$ python3 -q
>>> import numpy as np
>>> np.set_printoptions(precision=1, suppress=True, linewidth=100, sign=" ")
>>> rnd = lambda a: np.round(a, 1) + 0
>>> X = np.loadtxt("out1.csv", delimiter=",")
>>> print(X)
[[ 0.5  0.7  2.7  0.5 -0.9]
 [-1.6 -0.5 -1.4 -0.5  2. ]
 [-1.7  0.9  0.9 -0.4 -2.1]
 [ 2.  -1.9  0.8 -0.4  0.8]
 [-1.3 -0.4  0.5 -2.2 -1.4]
 [ 1.  -1.4 -2.  -1.3 -0.4]
 [ 0.3  0.6 -1.8  1.7 -1.6]
 [-1.6  2.2  0.8  0.7  0.8]
 [ 1.9  1.2  1.2 -1.1  1. ]
 [ 1.2 -2.3 -0.5 -1.3 -0.3]
 [-1.  -2.   0.5 -1.4  1.3]
 [ 1.2  2.6  0.2  0.3  0.8]
 [-0.4  2.6  0.9 -1.2  0.4]
 [ 1.2  0.5 -0.2 -0.3 -2.7]
 [-1.7  1.3 -0.5 -1.6 -1.2]
 [-1.   0.9 -1.1  0.5  2.4]
 [-0.4  2.8  0.4  0.2  0.7]
 [-1.2 -2.4  0.6 -1.  -0.5]
 [-2.1  0.6 -1.3  0.6 -1.4]
 [-1.4 -1.4 -1.9  1.1 -0.7]
 [-1.1  2.5 -0.3 -1.3 -0.2]
 [-1.4  1.3 -0.1  0.4  2.3]
 [ 0.6  1.7  1.9  1.5  0.1]
 [-1.6 -1.2 -0.7 -1.3  1.7]
 [ 1.3 -2.  -0.3  1.8 -0.1]
 [-0.6  1.2  0.9  2.5  0. ]
 [-1.4 -0.4  0.4  2.5 -0.8]
 [ 0.1  2.7  0.  -1.  -0.7]
 [-1.1  0.8 -1.4 -2.3  0. ]
 [ 1.6  0.4 -1.1  1.2  1.9]]
>>> rng = np.random.default_rng(3441)
>>> lab = rng.permutation(5)
>>> Y = X[:, lab] * rng.choice([-1, 1], 5)
>>> print(Y)
[[-0.9 -0.5 -0.7  2.7 -0.5]
 [ 2.   1.6  0.5 -1.4  0.5]
 [-2.1  1.7 -0.9  0.9  0.4]
 [ 0.8 -2.   1.9  0.8  0.4]
 [-1.4  1.3  0.4  0.5  2.2]
 [-0.4 -1.   1.4 -2.   1.3]
 [-1.6 -0.3 -0.6 -1.8 -1.7]
 [ 0.8  1.6 -2.2  0.8 -0.7]
 [ 1.  -1.9 -1.2  1.2  1.1]
 [-0.3 -1.2  2.3 -0.5  1.3]
 [ 1.3  1.   2.   0.5  1.4]
 [ 0.8 -1.2 -2.6  0.2 -0.3]
 [ 0.4  0.4 -2.6  0.9  1.2]
 [-2.7 -1.2 -0.5 -0.2  0.3]
 [-1.2  1.7 -1.3 -0.5  1.6]
 [ 2.4  1.  -0.9 -1.1 -0.5]
 [ 0.7  0.4 -2.8  0.4 -0.2]
 [-0.5  1.2  2.4  0.6  1. ]
 [-1.4  2.1 -0.6 -1.3 -0.6]
 [-0.7  1.4  1.4 -1.9 -1.1]
 [-0.2  1.1 -2.5 -0.3  1.3]
 [ 2.3  1.4 -1.3 -0.1 -0.4]
 [ 0.1 -0.6 -1.7  1.9 -1.5]
 [ 1.7  1.6  1.2 -0.7  1.3]
 [-0.1 -1.3  2.  -0.3 -1.8]
 [ 0.   0.6 -1.2  0.9 -2.5]
 [-0.8  1.4  0.4  0.4 -2.5]
 [-0.7 -0.1 -2.7  0.   1. ]
 [ 0.   1.1 -0.8 -1.4  2.3]
 [ 1.9 -1.6 -0.4 -1.1 -1.2]]
>>> left, _, vt = np.linalg.svd(X.T @ Y)
>>> print(rnd(np.linalg.lstsq(X, Y)[0]))
[[ 0. -1.  0.  0.  0.]
 [ 0.  0. -1.  0.  0.]
 [ 0.  0.  0.  1.  0.]
 [ 0.  0.  0.  0. -1.]
 [ 1.  0.  0.  0.  0.]]
>>> print(rnd(left @ vt))
[[ 0. -1.  0.  0.  0.]
 [ 0.  0. -1.  0.  0.]
 [ 0.  0.  0.  1.  0.]
 [ 0.  0.  0.  0. -1.]
 [ 1.  0.  0.  0.  0.]]
>>> hat = X @ np.linalg.solve(X.T @ X, X.T)
>>> print(np.linalg.matrix_rank(np.eye(30) - hat))
25
>>> print(rnd(np.diag(hat)))
[ 0.2  0.2  0.2  0.1  0.2  0.2  0.2  0.1  0.2  0.1  0.2  0.1  0.1  0.2  0.1  0.2  0.1  0.2  0.2
  0.2  0.1  0.2  0.1  0.2  0.1  0.2  0.2  0.1  0.2  0.2]
>>> print(np.allclose(hat @ hat, hat))
True
>>> print(rnd(np.linalg.eigvalsh(hat)))
[ 0.  0.  0.  0.  0.  0.  0.  0.  0.  0.  0.  0.  0.  0.  0.  0.  0.  0.  0.  0.  0.  0.  0.  0.
  0.  1.  1.  1.  1.  1.]
>>> mat = np.load("w.npy")
>>> print(mat)
[[ 1 -1  1 -1]
 [ 1  0  0  0]
 [ 1  1  1  1]]
>>> W1 = np.array([[2, 1, -1, 1], [2, -1, -2, 0], [-1, -3, -1, -2], [-1, 0, 1, 2]])
>>> coef = np.array([0, 0, 3, 1])
>>> hid = np.maximum(mat @ W1 + coef, 0)
>>> print(rnd((hid > 0).mean(axis=0)))
[ 0.7  0.3  0.7  0.7]
>>> print((hid > 0).astype(int))
[[ 0  0  1  0]
 [ 1  1  1  1]
 [ 1  0  0  1]]
>>> basis = np.array([[8, -5, 7], [-7, 0, -5], [-8, 4, -5], [-2, 9, -3]])
>>> print(W1 @ basis)
[[ 15  -5  11]
 [ 39 -18  29]
 [ 25 -17  19]
 [-20  27 -18]]
>>> x = np.array([5, 1, 2, -2])
>>> print(np.einsum("ij,j->i", mat, x))
[ 8  5  6]
>>> print((mat * x).sum(axis=1))
[ 8  5  6]
>>> print(mat @ np.eye(4)[2])
[ 1.  0.  1.]
